$ python3 -q
>>> import numpy as np
>>> np.set_printoptions(precision=2, suppress=True, linewidth=140)
>>> def rnd(a):
...     return np.round(a, 2) + 0
... 
>>> arr = np.loadtxt("w.csv", delimiter=",")
>>> print(rnd(arr))
[[ 3.46 -2.79  0.16 -1.25]
 [-0.63  0.15 -3.12 -3.25]
 [ 0.74  0.03 -2.65  3.46]]
>>> M2 = arr / np.sqrt((arr ** 2).mean(axis=1, keepdims=True))
>>> print(rnd(np.linalg.norm(M2, axis=1)))
[2. 2. 2.]
>>> print(np.linalg.matrix_rank(arr - arr.mean(axis=1, keepdims=True)))
3
>>> print(rnd(M2[1]))
[-0.28  0.07 -1.37 -1.43]
>>> print(np.linalg.matrix_rank(M2) == np.linalg.matrix_rank(arr))
True
>>> M2 = arr / np.linalg.norm(arr, axis=1)
Traceback (most recent call last):
  File "<python-input-10>", line 1, in <module>
    M2 = arr / np.linalg.norm(arr, axis=1)
         ~~~~^~~~~~~~~~~~~~~~~~~~~~~~~~~~~
ValueError: operands could not be broadcast together with shapes (3,4) (3,) 
>>> M2 = arr / np.linalg.norm(arr, axis=1, keepdims=True)
>>> C2 = M2 @ M2.T
>>> print(rnd(np.linalg.norm(M2, axis=1)))
[1. 1. 1.]
>>> print(rnd(np.degrees(np.arccos(np.clip(C2[1, 2], -1, 1)))))
99.82
>>> print(np.argwhere(np.triu(np.abs(C2) > 0.95, 1)))
[]
>>> print(rnd(C2))
[[ 1.    0.05 -0.11]
 [ 0.05  1.   -0.17]
 [-0.11 -0.17  1.  ]]
>>> print((C2 - 2 * np.eye(3)).round(6).argmax(axis=1))
[1 0 0]
>>> J = np.load("dump.npy")
>>> print(J)
[[-4.19  0.12  2.72]
 [ 2.63 -4.22  0.52]
 [ 0.66 -4.94  0.4 ]
 [ 0.13  2.08  4.55]
 [ 4.71 -1.6  -0.55]
 [ 0.51  3.19  3.82]
 [ 4.94  0.74  0.14]
 [-0.08  1.13  4.87]
 [-1.31 -4.62  1.4 ]
 [ 4.5   1.62  1.46]
 [ 0.6   4.78 -1.35]
 [ 2.94  4.04  0.25]
 [ 2.87 -1.97 -3.59]
 [ 0.59  4.75  1.45]
 [ 4.88  0.99 -0.5 ]
 [-4.87  0.77 -0.82]
 [ 1.91  4.54 -0.87]
 [-2.69  1.25 -4.03]
 [ 2.24 -4.37  0.94]
 [-2.03  4.16 -1.89]
 [ 2.4  -1.73 -4.03]
 [ 1.41 -0.8   4.73]
 [-1.66  4.47 -1.52]
 [-0.24  0.14 -4.99]]
>>> q, R = np.linalg.qr(J)
>>> print(rnd(q.T @ q))
[[1. 0. 0.]
 [0. 1. 0.]
 [0. 0. 1.]]
>>> print(rnd(R))
[[ 13.76  -1.18   0.22]
 [  0.    15.27   0.17]
 [  0.     0.   -13.28]]
